$ ipython --no-banner

In [1]: import numpy as np

In [2]: import numpy.linalg as la

In [3]: np.set_printoptions(precision=3, suppress=True, linewidth=100, sign=" ")

In [4]: tidy = lambda a: np.round(a, 3) + 0

In [5]: q, _ = la.qr(np.array([[-1.9, -0.3], [-0.4, -0.3]]))

In [6]: w = np.array([2, 3])

In [7]: E = q @ np.diag(w) @ q.T

In [8]: tidy(E)
Out[8]: 
array([[ 2.042, -0.202],
       [-0.202,  2.958]])

In [9]: def softmax(z):
   ...:     e = np.exp(z - z.max(axis=-1, keepdims=True))
   ...:     return e / e.sum(axis=-1, keepdims=True)
   ...: 

In [10]: tidy(softmax(10 * E[1]))
Out[10]: array([ 0.,  1.])

In [11]: tidy(softmax(E[1]))
Out[11]: array([ 0.041,  0.959])

In [12]: scores = E @ E.T / np.sqrt(2)

In [13]: tidy(softmax(scores))
Out[13]: 
array([[ 0.976,  0.024],
       [ 0.001,  0.999]])

In [14]: tidy(softmax(scores)[1] @ E)
Out[14]: array([-0.199,  2.954])

In [15]: softmax(scores).round(6).argmax(axis=1)
Out[15]: array([ 0,  1])

In [16]: tidy(softmax(scores + np.triu(np.full(scores.shape, -np.inf), 1)))
Out[16]: 
array([[ 1.   ,  0.   ],
       [ 0.001,  0.999]])

In [17]: vec = np.array([-3, 2])

In [18]: rhs = E @ vec

In [19]: b, lr = np.zeros(2), 1 / la.norm(E, 2) ** 2

In [20]: for i in range(60):
    ...:     b -= lr * E.T @ (E @ b - rhs)
    ...:     if i % 10 == 0: print(i, round(la.norm(E @ b - rhs), 3))
    ...: 
0 2.804
10 0.008
20 0.0
30 0.0
40 0.0
50 0.0

In [21]: tidy(la.cond(E))
Out[21]: np.float64(1.5)

In [22]: vec = np.array([-2, 1])

In [23]: np.sign((E @ vec).round(6))
Out[23]: array([-1.,  1.])

In [24]: (E @ vec).argmax()
Out[24]: np.int64(1)

In [25]: tidy((E * vec).sum(axis=1))
Out[25]: array([-4.286,  3.361])

In [26]: la.norm(E @ vec) <= la.norm(E, 2) * la.norm(vec) + 1e-9
Out[26]: np.True_

In [27]: tidy(E @ np.eye(2)[0])
Out[27]: array([ 2.042, -0.202])

In [28]: vec = np.array([0, 0])

In [29]: rhs = E @ vec

In [30]: rhs
Out[30]: array([ 0.,  0.])

In [31]: tidy(la.solve(E, 3 * rhs))
Out[31]: array([ 0.,  0.])

In [32]: tidy(la.solve(E, rhs))
Out[32]: array([ 0.,  0.])

In [33]: tidy(la.solve(E, rhs + E[:, 1]))
Out[33]: array([ 0.,  1.])

In [34]: q, vecs = la.qr(E[:, :1])[0], la.qr(E[:, 1:])[0]

In [35]: sv = la.svd(q.T @ vecs, compute_uv=False)

In [36]: tidy(np.degrees(np.arccos(sv.clip(0, 1))))
Out[36]: array([ 80.464])

In [37]: tidy(sv)
Out[37]: array([ 0.166])

In [38]: (sv > 0.9).sum()
Out[38]: np.int64(0)

In [39]: feats = np.load("arr.npy")

In [40]: feats
Out[40]: 
array([[-7, -8,  6, -1,  8],
       [-7, -8,  6, -1,  8],
       [-8,  7, -1, -7,  7],
       [-6, -4,  6,  5, -9]])

In [41]: # null space of dimension 2

In [42]: Uu, sv, VT = la.svd(feats)

In [43]: vecs = VT[:(sv > 1e-8).sum()]

In [44]: rng = np.random.default_rng(85)

In [45]: vec = feats[1] + 4 * feats[3] + rng.integers(2) * np.eye(5)[3]

In [46]: vec
Out[46]: array([-31., -24.,  30.,  20., -28.])

In [47]: la.matrix_rank(np.vstack([feats, vec]))
Out[47]: np.int64(4)

In [48]: tidy(np.diag(vecs.T @ vecs))
Out[48]: array([ 0.841,  0.739,  0.305,  0.262,  0.854])

In [49]: np.allclose(vecs.T @ vecs @ vec, vec)
Out[49]: False

In [50]: tidy(la.norm(vec - vecs.T @ vecs @ vec))
Out[50]: np.float64(0.859)
